$ python3 -q
>>> import numpy as np
>>> np.set_printoptions(precision=3, suppress=True, linewidth=120, legacy="1.25")
>>> def tidy(a):
...     return np.round(a, 3) + 0
... 
>>> X = np.load("test1.npy")
>>> X
array([[1.   , 0.7  , 0.49 , 0.343, 0.24 , 0.168, 0.118, 0.082, 0.058, 0.04 , 0.028, 0.02 , 0.014, 0.01 ],
       [0.7  , 1.   , 0.7  , 0.49 , 0.343, 0.24 , 0.168, 0.118, 0.082, 0.058, 0.04 , 0.028, 0.02 , 0.014],
       [0.49 , 0.7  , 1.   , 0.7  , 0.49 , 0.343, 0.24 , 0.168, 0.118, 0.082, 0.058, 0.04 , 0.028, 0.02 ],
       [0.343, 0.49 , 0.7  , 1.   , 0.7  , 0.49 , 0.343, 0.24 , 0.168, 0.118, 0.082, 0.058, 0.04 , 0.028],
       [0.24 , 0.343, 0.49 , 0.7  , 1.   , 0.7  , 0.49 , 0.343, 0.24 , 0.168, 0.118, 0.082, 0.058, 0.04 ],
       [0.168, 0.24 , 0.343, 0.49 , 0.7  , 1.   , 0.7  , 0.49 , 0.343, 0.24 , 0.168, 0.118, 0.082, 0.058],
       [0.118, 0.168, 0.24 , 0.343, 0.49 , 0.7  , 1.   , 0.7  , 0.49 , 0.343, 0.24 , 0.168, 0.118, 0.082],
       [0.082, 0.118, 0.168, 0.24 , 0.343, 0.49 , 0.7  , 1.   , 0.7  , 0.49 , 0.343, 0.24 , 0.168, 0.118],
       [0.058, 0.082, 0.118, 0.168, 0.24 , 0.343, 0.49 , 0.7  , 1.   , 0.7  , 0.49 , 0.343, 0.24 , 0.168],
       [0.04 , 0.058, 0.082, 0.118, 0.168, 0.24 , 0.343, 0.49 , 0.7  , 1.   , 0.7  , 0.49 , 0.343, 0.24 ],
       [0.028, 0.04 , 0.058, 0.082, 0.118, 0.168, 0.24 , 0.343, 0.49 , 0.7  , 1.   , 0.7  , 0.49 , 0.343],
       [0.02 , 0.028, 0.04 , 0.058, 0.082, 0.118, 0.168, 0.24 , 0.343, 0.49 , 0.7  , 1.   , 0.7  , 0.49 ],
       [0.014, 0.02 , 0.028, 0.04 , 0.058, 0.082, 0.118, 0.168, 0.24 , 0.343, 0.49 , 0.7  , 1.   , 0.7  ],
       [0.01 , 0.014, 0.02 , 0.028, 0.04 , 0.058, 0.082, 0.118, 0.168, 0.24 , 0.343, 0.49 , 0.7  , 1.   ]])
>>> L = np.linalg.cholesky(X)
>>> np.linalg.eigvalsh(X).min() > 0
True
>>> tidy(np.prod(np.diag(L)) ** 2), tidy(np.linalg.det(X))
(0.0, 0.0)
>>> W0 = np.load("data.npy")
>>> W0
array([[0., 1., 1., 1., 1., 1., 1., 1., 1.],
       [1., 0., 1., 1., 1., 1., 1., 1., 1.],
       [1., 1., 0., 1., 1., 1., 1., 1., 1.],
       [1., 1., 1., 0., 1., 1., 1., 1., 1.],
       [1., 1., 1., 1., 0., 1., 1., 1., 1.],
       [1., 1., 1., 1., 1., 0., 1., 1., 1.],
       [1., 1., 1., 1., 1., 1., 0., 1., 1.],
       [1., 1., 1., 1., 1., 1., 1., 0., 1.],
       [1., 1., 1., 1., 1., 1., 1., 1., 0.]])
>>> rng = np.random.default_rng(58)
>>> idx = rng.permutation(9)
>>> print(idx)
[6 0 2 3 5 4 7 8 1]
>>> Y = W0[idx][:, idx]
>>> np.diag(Y)
array([0., 0., 0., 0., 0., 0., 0., 0., 0.])
>>> np.allclose(Y, W0)
True
>>> Y
array([[0., 1., 1., 1., 1., 1., 1., 1., 1.],
       [1., 0., 1., 1., 1., 1., 1., 1., 1.],
       [1., 1., 0., 1., 1., 1., 1., 1., 1.],
       [1., 1., 1., 0., 1., 1., 1., 1., 1.],
       [1., 1., 1., 1., 0., 1., 1., 1., 1.],
       [1., 1., 1., 1., 1., 0., 1., 1., 1.],
       [1., 1., 1., 1., 1., 1., 0., 1., 1.],
       [1., 1., 1., 1., 1., 1., 1., 0., 1.],
       [1., 1., 1., 1., 1., 1., 1., 1., 0.]])
>>> ev, evecs = np.linalg.eigh(W0)
>>> vec = np.array([7, 6, 8, 3, 2, 7, 7, 8, 0])
>>> tidy(np.linalg.eigvalsh(W0[1:, 1:]))
array([-1., -1., -1., -1., -1., -1., -1.,  7.])
>>> (np.sign(evecs[:, -1].round(6)) == np.sign(evecs[0, -1].round(6))).astype(int)
array([1, 1, 1, 1, 1, 1, 1, 1, 1])
